$ ipython --no-banner

In [1]: import numpy as np

In [2]: from numpy import linalg as LA

In [3]: np.set_printoptions(precision=3, suppress=True, linewidth=200, sign=" ")

In [4]: def tidy(a):
   ...:     return np.round(a, 3) + 0
   ...: 

In [5]: K = np.array([[3, 5, 4, 3], [5, 5, 1, 1], [1, 5, 0, 3], [3, 0, 0, 0]])

In [6]: K
Out[6]: 
array([[ 3,  5,  4,  3],
       [ 5,  5,  1,  1],
       [ 1,  5,  0,  3],
       [ 3,  0,  0,  0]])

In [7]: np.allclose(K, K.T)
Out[7]: False

In [8]: tidy(np.abs(LA.eigvals(K)).max())
Out[8]: np.float64(11.063)

In [9]: np.allclose(K @ K.T, K.T @ K)
Out[9]: False

In [10]: np.trace(K)
Out[10]: np.int64(8)

In [11]: tidy(np.sort(np.abs(LA.eigvals(K))))
Out[11]: array([  1.058,   3.202,   3.202,  11.063])

In [12]: vec = np.array([2, 2, 2, 0])

In [13]: rhs = K @ vec

In [14]: c, lr = np.zeros(4), 1 / LA.norm(K, 2) ** 2

In [15]: for i in range(10):
    ...:     c -= lr * K.T @ (K @ c - rhs)
    ...:     if i % 2 == 0: print(i, round(LA.norm(K @ c - rhs), 3))
    ...: 
0 4.227
2 3.559
4 3.026
6 2.599
8 2.254

In [16]: tidy(c)
Out[16]: array([ 2.006,  1.923,  1.291,  0.735])

In [17]: tidy(LA.cond(K))
Out[17]: np.float64(11.882)

In [18]: data = np.load("a.npy")

In [19]: data
Out[19]: 
array([[ 0,  0,  0],
       [-4,  2,  2],
       [ 0,  0,  0],
       [-3,  3,  2],
       [ 1,  0,  7],
       [ 0,  0,  0],
       [ 0,  0,  0],
       [ 0,  0,  0],
       [ 1,  0,  7],
       [ 0,  0,  0],
       [ 0,  0,  0],
       [ 0,  0,  0],
       [ 2,  1,  7],
       [ 5, -2,  5],
       [ 0,  0,  0],
       [ 0,  0,  0],
       [ 0,  0,  0],
       [ 1,  0,  7],
       [-4,  2,  2],
       [ 0,  0,  0],
       [-3,  3,  2],
       [ 0,  0,  0],
       [-3,  3,  2],
       [ 0,  0,  0],
       [-3,  3,  2],
       [ 5, -2,  5],
       [-3,  3,  2],
       [ 0,  0,  0]])

In [20]: d = LA.norm(data[:, None] - data[None], axis=-1)

In [21]: LA.matrix_rank(d ** 2)
Out[21]: np.int64(5)

In [22]: d[16].round(6).argsort(kind="stable")[:4]
Out[22]: array([ 0,  2,  5,  6])

In [23]: d.mean(axis=1).argmax()
Out[23]: np.int64(13)

In [24]: tidy(LA.norm(data, axis=1))
Out[24]: 
array([ 0.   ,  4.899,  0.   ,  4.69 ,  7.071,  0.   ,  0.   ,  0.   ,  7.071,  0.   ,  0.   ,  0.   ,  7.348,  7.348,  0.   ,  0.   ,  0.   ,  7.071,  4.899,  0.   ,  4.69 ,  0.   ,  4.69 ,  0.   ,
        4.69 ,  7.348,  4.69 ,  0.   ])
